% ipython --no-banner

In [1]: import numpy as np

In [2]: import numpy.linalg as la

In [3]: np.set_printoptions(precision=2, suppress=True, linewidth=200)

In [4]: J = np.loadtxt("w.csv", delimiter=",")

In [5]: J
Out[5]: 
array([[-1.67, -0.54,  0.64, -1.83, -3.41, -0.14],
       [-4.08, -1.54, -0.38,  0.16, -2.29, -6.17],
       [ 0.58, -2.93,  1.54, -5.3 , -1.04, -0.58],
       [-3.07,  4.04,  2.48, -8.1 , -2.02,  3.38],
       [-1.38, -4.34, -3.88,  8.01, -0.3 , -5.95],
       [-3.09, -5.12, -1.89,  6.67, -1.34, -8.79]])

In [6]: x = np.array([2, -2, 1, -1, -1, -2])

In [7]: rhs = J @ x

In [8]: beta, lr = np.zeros(6), 1 / la.norm(J, 2) ** 2

In [9]: for i in range(15):
   ...:     beta -= lr * J.T @ (J @ beta - rhs)
   ...:     if i % 5 == 0: print(i, round(la.norm(J @ beta - rhs), 2))
   ...: 
0 17.4
5 10.84
10 7.78

In [10]: beta
Out[10]: array([ 0.33, -1.88,  0.29, -0.75, -0.39, -1.21])

In [11]: np.round(la.cond(J), 2)
Out[11]: np.float64(32.05)

In [12]: left, s, Vt = la.svd(J, full_matrices=False)

In [13]: round(float(np.sqrt((s ** 2).sum())), 2), round(la.norm(J), 2)
Out[13]: (23.09, np.float64(23.09))

In [14]: s
Out[14]: array([20.  , 10.  ,  5.  ,  2.5 ,  1.25,  0.62])

In [15]: np.abs(Vt[0])
Out[15]: array([0.12, 0.38, 0.24, 0.66, 0.02, 0.59])

In [16]: s / s[0]
Out[16]: array([1.  , 0.5 , 0.25, 0.12, 0.06, 0.03])

In [17]: A = np.array([[0.28, -0.31, -0.71],
    ...:     [0.98, 0.03, -1.5],
    ...:     [0.21, -0.35, -1.05],
    ...:     [1.2, 0.05, -1.67]])

In [18]: proj = A @ la.solve(A.T @ A, A.T)

In [19]: proj
Out[19]: 
array([[ 0.95, -0.17,  0.05,  0.14],
       [-0.17,  0.47,  0.17,  0.44],
       [ 0.05,  0.17,  0.95, -0.14],
       [ 0.14,  0.44, -0.14,  0.63]])

In [20]: round(float(np.trace(proj)), 2)
Out[20]: 3.0

In [21]: np.diag(proj)
Out[21]: array([0.95, 0.47, 0.95, 0.63])

In [22]: np.round((np.eye(4) - proj) @ A, 2) + 0
Out[22]: 
array([[0., 0., 0.],
       [0., 0., 0.],
       [0., 0., 0.],
       [0., 0., 0.]])

In [23]: np.allclose(proj @ proj, proj)
Out[23]: True

In [24]: E = np.loadtxt("run9.csv", delimiter=",")

In [25]: E
Out[25]: 
array([[ 0.,  0.,  0.,  0.,  0.,  0.],
       [ 8.,  8.,  0.,  0.,  8.,  8.],
       [10., 10.,  0.,  0., 10., 10.],
       [12., 12.,  0.,  0., 12., 12.],
       [ 4.,  4.,  0.,  0.,  4.,  4.]])

In [26]: # columns 0 and 1 are equal

In [27]: r0 = np.array([0, 0])

In [28]: np.cross(E[0, :3], E[4, :3])
Out[28]: array([0., 0., 0.])

In [29]: np.convolve(E[0], r0)
Out[29]: array([0., 0., 0., 0., 0., 0., 0.])

In [30]: np.polyval(r0, E[0])
Out[30]: array([0., 0., 0., 0., 0., 0.])

In [31]: la.lstsq(E[:-1].T, E[-1])[2]
Out[31]: np.int32(1)

In [32]: E @ la.pinv(E) @ E
Out[32]: 
array([[ 0.,  0.,  0.,  0.,  0.,  0.],
       [ 8.,  8.,  0.,  0.,  8.,  8.],
       [10., 10.,  0.,  0., 10., 10.],
       [12., 12.,  0.,  0., 12., 12.],
       [ 4.,  4.,  0.,  0.,  4.,  4.]])

In [33]: round(la.norm(E, 2) / la.norm(E), 2)
Out[33]: np.float64(1.0)

In [34]: la.matrix_rank(E, rtol=0.1)
Out[34]: np.int64(1)

In [35]: np.argsort(-la.norm(E, axis=0).round(6), kind="stable")[:3]
Out[35]: array([0, 1, 4])

In [36]: left, s, Vt = la.svd(E)

In [37]: evecs = Vt[:(s > 1e-8).sum()]

In [38]: rng = np.random.default_rng(624430)

In [39]: x = E[0] + 3 * E[4] + rng.integers(2) * np.eye(6)[2]

In [40]: x
Out[40]: array([12., 12.,  1.,  0., 12., 12.])

In [41]: evecs.T @ evecs
Out[41]: 
array([[0.25, 0.25, 0.  , 0.  , 0.25, 0.25],
       [0.25, 0.25, 0.  , 0.  , 0.25, 0.25],
       [0.  , 0.  , 0.  , 0.  , 0.  , 0.  ],
       [0.  , 0.  , 0.  , 0.  , 0.  , 0.  ],
       [0.25, 0.25, 0.  , 0.  , 0.25, 0.25],
       [0.25, 0.25, 0.  , 0.  , 0.25, 0.25]])

In [42]: la.matrix_rank(np.vstack([E, x]))
Out[42]: np.int64(2)

In [43]: C = np.array([[-1, -1, 4, 2, 1, -5],
    ...:     [3, 2, 1, 1, -3, 5],
    ...:     [1, 2, 0, -2, 3, 0],
    ...:     [-5, 3, -2, -1, 3, 0]])

In [44]: feats = rng.normal(size=(23, 4)) @ C + np.array([4, 7, 2, 9, 8, 6])

In [45]: feats
Out[45]: 
array([[ 14.84,   3.93,  10.66,  15.59,  -2.72,   9.95],
       [ -7.86,   4.38,   5.89,  12.45,  13.47,  -8.57],
       [-10.77,  11.01,  -6.44,   3.38,  19.64,   0.53],
       [  6.46,   6.73,   1.07,   7.94,   7.44,   7.81],
       [  6.68,  10.68,   4.1 ,   8.47,   9.12,   8.46],
       [  7.76,   1.66,   5.77,  11.15,   5.6 ,   1.41],
       [ -0.31,   6.93,   4.52,   9.9 ,  11.72,  -0.57],
       [ -7.28,   7.2 ,   3.99,   7.44,  20.47,  -9.85],
       [ -1.38,   7.53,  -2.09,   8.98,   7.42,   7.69],
       [  5.57,   1.55,   3.97,   8.42,  10.4 ,  -2.26],
       [ 10.38,   4.09,  10.9 ,  10.92,   9.36,  -1.67],
       [  5.4 ,  11.14,   1.8 ,   8.11,   8.29,  10.69],
       [ 12.81,   0.32,   8.61,  11.14,   5.21,   0.41],
       [ 15.19,   2.08,   1.33,   8.12,   1.85,  10.93],
       [ -5.17,  14.55,  -0.59,   6.12,  16.45,   4.94],
       [  0.86,   3.79,   5.83,  10.72,  10.93,  -3.57],
       [ 14.26,   8.13,   2.82,  14.29,  -8.08,  23.81],
       [ -3.42,   3.66,   5.83,   7.37,  20.13, -12.92],
       [ 10.27,   9.82,   6.1 ,  11.42,   3.24,  12.43],
       [ 13.72,  14.16,   0.32,   7.4 ,   2.41,  22.93],
       [ -5.22,  15.79,   0.27,  11.21,   7.64,  12.77],
       [-14.29,  10.99,   3.77,  12.14,  15.75,  -4.79],
       [ -1.02,   0.79,   0.6 ,   7.53,  13.09,  -5.54]])

In [46]: # rows and columns are dependent

In [47]: r0, r1 = feats[2], feats[5]

In [48]: round(r0 @ r0, 2)
Out[48]: np.float64(676.24)

In [49]: np.round(r0 @ r1, 2)
Out[49]: np.float64(45.95)

In [50]: p = (r0 @ r1) / (r0 @ r0) * r0

In [51]: round((r1 - p) @ r0, 2)
Out[51]: np.float64(0.0)

In [52]: la.matrix_rank(np.outer(r0, r1))
Out[52]: np.int64(1)
